>>> import numpy as np
>>> from numpy import linalg as LA
>>> np.set_printoptions(suppress=True, linewidth=100)
>>> def rd(a):
...     return np.round(a, 3) + 0
... 
>>> W0 = np.load("x.npy")
>>> rd(W0)
array([[ 0.525, -0.134,  0.06 , -0.034, -0.12 ,  0.241, -0.081, -0.203,  0.117, -0.193,  0.224,
         0.064, -0.033],
       [-0.134,  0.811, -0.164,  0.059,  0.183,  0.208, -0.004, -0.077, -0.116, -0.035,  0.069,
         0.048, -0.021],
       [ 0.06 , -0.164,  0.542,  0.171,  0.242,  0.129,  0.121, -0.081,  0.035, -0.074, -0.163,
        -0.219, -0.105],
       [-0.034,  0.059,  0.171,  0.498, -0.038, -0.112,  0.139, -0.068, -0.209,  0.007,  0.266,
        -0.251, -0.019],
       [-0.12 ,  0.183,  0.242, -0.038,  0.625, -0.159, -0.135, -0.096,  0.235, -0.119, -0.058,
        -0.033,  0.013],
       [ 0.241,  0.208,  0.129, -0.112, -0.159,  0.667, -0.041,  0.086, -0.07 , -0.078, -0.167,
        -0.106, -0.082],
       [-0.081, -0.004,  0.121,  0.139, -0.135, -0.041,  0.603, -0.217, -0.2  , -0.088, -0.205,
         0.186,  0.085],
       [-0.203, -0.077, -0.081, -0.068, -0.096,  0.086, -0.217,  0.455, -0.07 ,  0.023, -0.116,
        -0.256,  0.203],
       [ 0.117, -0.116,  0.035, -0.209,  0.235, -0.07 , -0.2  , -0.07 ,  0.253, -0.048, -0.003,
         0.092, -0.039],
       [-0.193, -0.035, -0.074,  0.007, -0.119, -0.078, -0.088,  0.023, -0.048,  0.44 , -0.052,
        -0.02 , -0.411],
       [ 0.224,  0.069, -0.163,  0.266, -0.058, -0.167, -0.205, -0.116, -0.003, -0.052,  0.55 ,
        -0.073,  0.014],
       [ 0.064,  0.048, -0.219, -0.251, -0.033, -0.106,  0.186, -0.256,  0.092, -0.02 , -0.073,
         0.427, -0.019],
       [-0.033, -0.021, -0.105, -0.019,  0.013, -0.082,  0.085,  0.203, -0.039, -0.411,  0.014,
        -0.019,  0.605]])
>>> r = LA.matrix_rank(W0)
>>> r
np.int64(7)
>>> N = LA.svd(W0)[2][r:].T
>>> N.shape
(13, 6)
>>> LA.matrix_rank(W0.T @ W0), LA.matrix_rank(W0 @ W0.T)
(np.int64(7), np.int64(7))
>>> [int(LA.matrix_rank(W0[:i])) for i in range(1, len(W0) + 1)]
[1, 2, 3, 4, 5, 6, 7, 7, 7, 7, 7, 7, 7]
>>> np.allclose(W0 @ N, 0)
True
>>> arr = np.load("sample17.npy")
>>> rd(arr)
array([[-0.485,  0.55 ,  0.024, -0.441, -0.517],
       [-0.121, -0.348, -0.611, -0.647,  0.267],
       [ 0.121,  0.626, -0.649,  0.347,  0.226],
       [ 0.606,  0.4  ,  0.332, -0.515,  0.311],
       [-0.606,  0.155,  0.306,  0.037,  0.716]])
>>> # keeps lengths
>>> rng = np.random.default_rng(28851)
>>> lab = rng.permutation(5)
>>> lab
array([2, 3, 0, 1, 4])
>>> M2 = arr[lab][:, lab]
>>> rd(LA.det(M2)), rd(LA.det(arr[lab]))
(np.float64(1.0), np.float64(1.0))
>>> J = np.load("a.npy")
>>> J
array([[2, 3, 2, 0, 0, 0, 0],
       [4, 2, 3, 0, 3, 5, 0],
       [4, 3, 2, 0, 0, 4, 0],
       [0, 0, 0, 5, 0, 0, 5],
       [4, 2, 5, 0, 4, 1, 0],
       [1, 5, 2, 0, 1, 3, 0],
       [0, 0, 0, 5, 0, 0, 4]])
>>> M2 = LA.inv(J)
>>> rd(LA.inv(M2))
array([[2., 3., 2., 0., 0., 0., 0.],
       [4., 2., 3., 0., 3., 5., 0.],
       [4., 3., 2., 0., 0., 4., 0.],
       [0., 0., 0., 5., 0., 0., 5.],
       [4., 2., 5., 0., 4., 1., 0.],
       [1., 5., 2., 0., 1., 3., 0.],
       [0., 0., 0., 5., 0., 0., 4.]])
>>> rd(J @ M2)
array([[1., 0., 0., 0., 0., 0., 0.],
       [0., 1., 0., 0., 0., 0., 0.],
       [0., 0., 1., 0., 0., 0., 0.],
       [0., 0., 0., 1., 0., 0., 0.],
       [0., 0., 0., 0., 1., 0., 0.],
       [0., 0., 0., 0., 0., 1., 0.],
       [0., 0., 0., 0., 0., 0., 1.]])
>>> rd(LA.cond(J))
np.float64(106.304)
>>> np.allclose(M2, J.T)
False
>>> M2 = J[0, 0] * J[1:] - np.outer(J[1:, 0], J[0])
>>> M2
array([[ 0, -8, -2,  0,  6, 10,  0],
       [ 0, -6, -4,  0,  0,  8,  0],
       [ 0,  0,  0, 10,  0,  0, 10],
       [ 0, -8,  2,  0,  8,  2,  0],
       [ 0,  7,  2,  0,  2,  6,  0],
       [ 0,  0,  0, 10,  0,  0,  8]])
>>> np.flatnonzero(~M2.round(6).any(axis=1))
array([], dtype=int64)
>>> vec = np.array([-1, 5, 3, -2, -3, -5, -4])
>>> y = J @ vec
>>> y
array([ 19, -19,  -3, -30,   4,  12, -26])
>>> rd(LA.solve(J.T, J[3]))
array([0., 0., 0., 1., 0., 0., 0.])
>>> rd(LA.solve(J, y))
array([-1.,  5.,  3., -2., -3., -5., -4.])
>>> vec = np.array([0, 2, 1, 0, 0])
>>> rd(LA.norm(vec)), rd(LA.norm(arr @ vec))
(np.float64(2.236), np.float64(2.236))
>>> rd(np.sort(np.abs(np.degrees(np.angle(LA.eigvals(arr))))))
array([  0.   , 101.397, 101.397, 160.555, 160.555])
>>> rd(arr.T @ (arr @ vec))
array([0., 2., 1., 0., 0.])
>>> M2 = J / LA.norm(J, axis=1, keepdims=True)
>>> gram = M2 @ M2.T
>>> (gram - 2 * np.eye(7)).round(6).argmax(axis=1)
array([5, 2, 1, 6, 1, 2, 3])
>>> rd(gram)
array([[1.   , 0.611, 0.759, 0.   , 0.739, 0.805, 0.   ],
       [0.611, 1.   , 0.901, 0.   , 0.832, 0.757, 0.   ],
       [0.759, 0.901, 1.   , 0.   , 0.682, 0.825, 0.   ],
       [0.   , 0.   , 0.   , 1.   , 0.   , 0.   , 0.994],
       [0.739, 0.832, 0.682, 0.   , 1.   , 0.622, 0.   ],
       [0.805, 0.757, 0.825, 0.   , 0.622, 1.   , 0.   ],
       [0.   , 0.   , 0.   , 0.994, 0.   , 0.   , 1.   ]])
>>> np.argwhere(np.triu(np.abs(gram) > 0.95, 1))
array([[3, 6]])
>>> m1 = np.loadtxt("test15.csv", delimiter=",")
>>> m1
array([[ -0.3,  -0.7,   0.5,   1.1,  -6. ,  -0.5,   0. ,   1.6,   0.5,  -0.1,   0.8],
       [ -1.4,  -0.6,  -0.8,  -1. ,  -7. ,  -0.7,   0.2,   0.2,  -0.7,  -2.1,  -0.4],
       [ -0.9,  -0.2,   0.3,  -1.1, -16. ,   0.4,   0.9,   0.2,   0.2,  -0.1,  -0.6],
       [ -2. ,  -0.4,  -2.3,   1. ,  17. ,  -0.8,   1.1,   0.6,   0.2,   0.1,  -0.8],
       [ -1.2,   0.2,   0.6,   0.8,  -4. ,   0. ,   1.4,   0.8,  -1.2,  -0.3,  -1.6],
       [  0.1,  -0.8,  -1.6,   1.1, -14. ,  -0.9,   0.5,   0. ,  -1. ,  -0.7,   0.6],
       [ -1.2,   2.2,  -1.6,   0.1, -10. ,   0.2,   0. ,  -0.5,   1.3,  -0.5,  -1.3],
       [ -0.2,   1. ,  -0.2,   0.7,   2. ,   1.8,  -0.5,   0.9,  -1.6,  -0.9,  -0.8],
       [  1.5,   0.2,  -1.5,   1.2,   6. ,  -1.2,  -0.8,  -0.7,   0.6,   1. ,   0. ],
       [  1.4,  -1.9,   0.9,   0.4,   8. ,  -0.6,   1. ,  -2.5,   0.8,   0.4,  -0.5]])
>>> # column 4 dominates
>>> W = np.array([[-2, 2, 2],
...     [-1, 2, 1],
...     [-2, -2, -1],
...     [0, 0, -2],
...     [0, 1, 2],
...     [-1, 1, -1],
...     [1, 1, -2],
...     [-2, 1, 1],
...     [2, -1, 1],
...     [1, 1, -2],
...     [2, 2, -2]])
>>> c = np.array([3, 1, -2])
>>> hid = np.maximum(m1 @ W + c, 0)
>>> LA.matrix_rank(hid)
np.int64(3)
>>> basis = np.array([[5, -2], [-6, -2], [4, -4]])
>>> W @ basis
array([[-14,  -8],
       [-13,  -6],
       [ -2,  12],
       [ -8,   8],
       [  2, -10],
       [-15,   4],
       [ -9,   4],
       [-12,  -2],
       [ 20,  -6],
       [ -9,   4],
       [-10,   0]])
>>> (hid @ basis).round(6).argmax(axis=1)
array([0, 0, 0, 0, 0, 0, 0, 0, 0, 0])
>>> M2 = np.array([[0, 2, 3],
...     [3, 2, 3],
...     [2, 3, 0],
...     [1, 0, 1],
...     [2, 2, 1],
...     [1, 0, 3],
...     [1, 1, 0],
...     [2, 1, 1],
...     [1, 1, 3],
...     [3, 2, 2],
...     [0, 0, 2]])
>>> np.vstack([m1, M2.T]).shape
(13, 11)
>>> rd(np.einsum("ij,ij->i", m1, m1))
array([ 41.75,  58.59, 259.57, 302.35,  25.17, 203.33, 112.77,  13.88,  45.91,  79.2 ])
>>> vec = np.array([0, 1, 3, -1, 3, -1, -3, -2, 3, 0, 2])
>>> rd((m1 * vec).sum(axis=1))
array([-17.9, -26.2, -50.3,  38. , -23.4, -51.1, -30.6,  -2.8,  19.3,  28.4])
>>> rd(m1 * vec)
array([[  0. ,  -0.7,   1.5,  -1.1, -18. ,   0.5,   0. ,  -3.2,   1.5,   0. ,   1.6],
       [  0. ,  -0.6,  -2.4,   1. , -21. ,   0.7,  -0.6,  -0.4,  -2.1,   0. ,  -0.8],
       [  0. ,  -0.2,   0.9,   1.1, -48. ,  -0.4,  -2.7,  -0.4,   0.6,   0. ,  -1.2],
       [  0. ,  -0.4,  -6.9,  -1. ,  51. ,   0.8,  -3.3,  -1.2,   0.6,   0. ,  -1.6],
       [  0. ,   0.2,   1.8,  -0.8, -12. ,   0. ,  -4.2,  -1.6,  -3.6,   0. ,  -3.2],
       [  0. ,  -0.8,  -4.8,  -1.1, -42. ,   0.9,  -1.5,   0. ,  -3. ,   0. ,   1.2],
       [  0. ,   2.2,  -4.8,  -0.1, -30. ,  -0.2,   0. ,   1. ,   3.9,   0. ,  -2.6],
       [  0. ,   1. ,  -0.6,  -0.7,   6. ,  -1.8,   1.5,  -1.8,  -4.8,   0. ,  -1.6],
       [  0. ,   0.2,  -4.5,  -1.2,  18. ,   1.2,   2.4,   1.4,   1.8,   0. ,   0. ],
       [  0. ,  -1.9,   2.7,  -0.4,  24. ,   0.6,  -3. ,   5. ,   2.4,   0. ,  -1. ]])
>>> (m1 @ vec).argmax()
np.int64(3)
>>> rd(m1 @ vec)
array([-17.9, -26.2, -50.3,  38. , -23.4, -51.1, -30.6,  -2.8,  19.3,  28.4])
>>> rd(m1 @ (2 * vec))
array([ -35.8,  -52.4, -100.6,   76. ,  -46.8, -102.2,  -61.2,   -5.6,   38.6,   56.8])
>>> M2 = m1 / LA.norm(m1, axis=1)
Traceback (most recent call last):
  File "<python-input-64>", line 1, in <module>
    M2 = m1 / LA.norm(m1, axis=1)
         ~~~^~~~~~~~~~~~~~~~~~~~~
ValueError: operands could not be broadcast together with shapes (10,11) (10,) 
>>> M2 = m1 / LA.norm(m1, axis=1, keepdims=True)
>>> gram = M2 @ M2.T
>>> rd(LA.norm(M2, axis=1))
array([1., 1., 1., 1., 1., 1., 1., 1., 1., 1.])
>>> (np.abs(gram) > 0.9).astype(int)
array([[1, 0, 1, 0, 0, 1, 0, 0, 0, 0],
       [0, 1, 1, 0, 0, 1, 0, 0, 0, 0],
       [1, 1, 1, 1, 0, 1, 1, 0, 1, 0],
       [0, 0, 1, 1, 0, 1, 0, 0, 0, 0],
       [0, 0, 0, 0, 1, 0, 0, 0, 0, 0],
       [1, 1, 1, 1, 0, 1, 1, 0, 0, 0],
       [0, 0, 1, 0, 0, 1, 1, 0, 0, 0],
       [0, 0, 0, 0, 0, 0, 0, 1, 0, 0],
       [0, 0, 1, 0, 0, 0, 0, 0, 1, 0],
       [0, 0, 0, 0, 0, 0, 0, 0, 0, 1]])
>>> rd(np.degrees(np.arccos(np.clip(gram[7, 3], -1, 1))))
np.float64(58.405)
>>> rd(gram[7])
array([-0.531, -0.446, -0.536,  0.524, -0.194, -0.524, -0.451,  1.   ,  0.348,  0.267])
